$ python -q
>>> import numpy as np
>>> np.set_printoptions(suppress=True, linewidth=200)
>>> M = np.load("out8.npy")
>>> M
array([[ 1.1, -3. , -3. ,  3. ],
       [-2. , -2.9,  1. ,  0. ],
       [ 0. , -2. , -0.9,  2. ],
       [ 1. , -3. , -3. ,  3.1]])
>>> np.round(np.trace(M), 3)
np.float64(0.4)
>>> np.round(np.linalg.det(M), 3)
np.float64(-1.11)
>>> round(np.abs(np.linalg.eigvals(M)).max(), 3)
np.float64(3.602)
>>> np.round(np.sort(np.abs(np.linalg.eigvals(M))), 3)
array([0.1  , 1.1  , 2.802, 3.602])
>>> print((M + M.T) / 2)
[[ 1.1 -2.5 -1.5  2. ]
 [-2.5 -2.9 -0.5 -1.5]
 [-1.5 -0.5 -0.9 -0.5]
 [ 2.  -1.5 -0.5  3.1]]
>>> O, _ = np.linalg.qr(np.array([[0.7, -0.5, 0.4, 0.3],
...     [-0.2, -2.7, 0.1, -1.1],
...     [0.6, -1.4, -0.9, 0.0],
...     [0.7, -0.2, -0.3, 1.8]]))
>>> V, _ = np.linalg.qr(np.array([[-0.8, -0.8, -1.3, 1.4],
...     [-0.9, 0.2, 0.6, -1.6],
...     [-0.5, -0.9, 1.6, -1.3],
...     [1.6, 0.4, -0.2, -0.5]]))
>>> s = 5 * 0.5 ** np.arange(4)
>>> J = O[:, :4] * s @ V[:4]
>>> J.round(3)
array([[ 0.792, -0.847, -2.642, -1.182],
       [ 0.729,  1.812,  0.988, -1.215],
       [ 1.376, -1.425, -0.987, -1.777],
       [ 1.489, -1.512, -2.054, -0.662]])
>>> round(np.linalg.eigvals(J).sum().real, 3)
np.float64(0.955)
>>> r0 = np.array([1, 1, 3, 0])
>>> A2 = J + np.outer(r0, np.eye(4)[1])
>>> np.linalg.matrix_rank(np.linalg.inv(A2) - np.linalg.inv(J), tol=1e-8)
np.int64(1)
>>> np.linalg.matrix_rank(A2 - J)
np.int64(1)
>>> s = 3 * 0.9 ** np.arange(3)
>>> O, _ = np.linalg.qr(np.array([[-0.3, -0.8, -0.5], [1.5, -1.0, -0.2], [0.0, -0.4, 0.3]]))
>>> rng = np.random.default_rng(1897)
>>> E = rng.normal(size=(11, 3)) * s @ O
>>> E.round(3)
array([[-6.492, -5.734, -0.292],
       [ 0.876, -3.061,  1.155],
       [ 0.355,  1.184, -1.037],
       [-2.333, -4.547, -2.745],
       [-2.203,  0.778, -0.164],
       [ 1.385, -2.251,  4.727],
       [-0.329, -2.082,  0.452],
       [-4.797, -7.049, -1.189],
       [ 6.803, -0.793,  0.588],
       [-0.008, -2.72 , -4.92 ],
       [-0.324, -0.392, -0.752]])
>>> x0 = np.array([1, 8, -9])
>>> h = np.maximum(E @ x0, 0)
>>> np.round(np.tanh(E @ x0), 3)
array([-1.   , -1.   ,  1.   , -1.   ,  1.   , -1.   , -1.   , -1.   , -1.   ,  1.   ,  0.997])
>>> np.flatnonzero(h > 1e-9)
array([ 2,  4,  9, 10])
>>> h.round(3)
array([ 0.   ,  0.   , 19.16 ,  0.   ,  5.493,  0.   ,  0.   ,  0.   ,  0.   , 22.51 ,  3.308])
>>> print(np.round(np.maximum(E @ (3 * x0), 0), 3))
[ 0.     0.    57.48   0.    16.48   0.     0.     0.     0.    67.53   9.923]
>>> np.round(E * (h > 1e-9)[:, None], 3)
array([[-0.   , -0.   , -0.   ],
       [ 0.   , -0.   ,  0.   ],
       [ 0.355,  1.184, -1.037],
       [-0.   , -0.   , -0.   ],
       [-2.203,  0.778, -0.164],
       [ 0.   , -0.   ,  0.   ],
       [-0.   , -0.   ,  0.   ],
       [-0.   , -0.   , -0.   ],
       [ 0.   , -0.   ,  0.   ],
       [-0.008, -2.72 , -4.92 ],
       [-0.324, -0.392, -0.752]])
>>> t3 = np.stack([E, -2 * E, E[::-1]])
>>> np.linalg.matrix_rank(t3.reshape(3, -1))
np.int64(2)
>>> print(np.linalg.matrix_rank(t3))
[3 3 3]
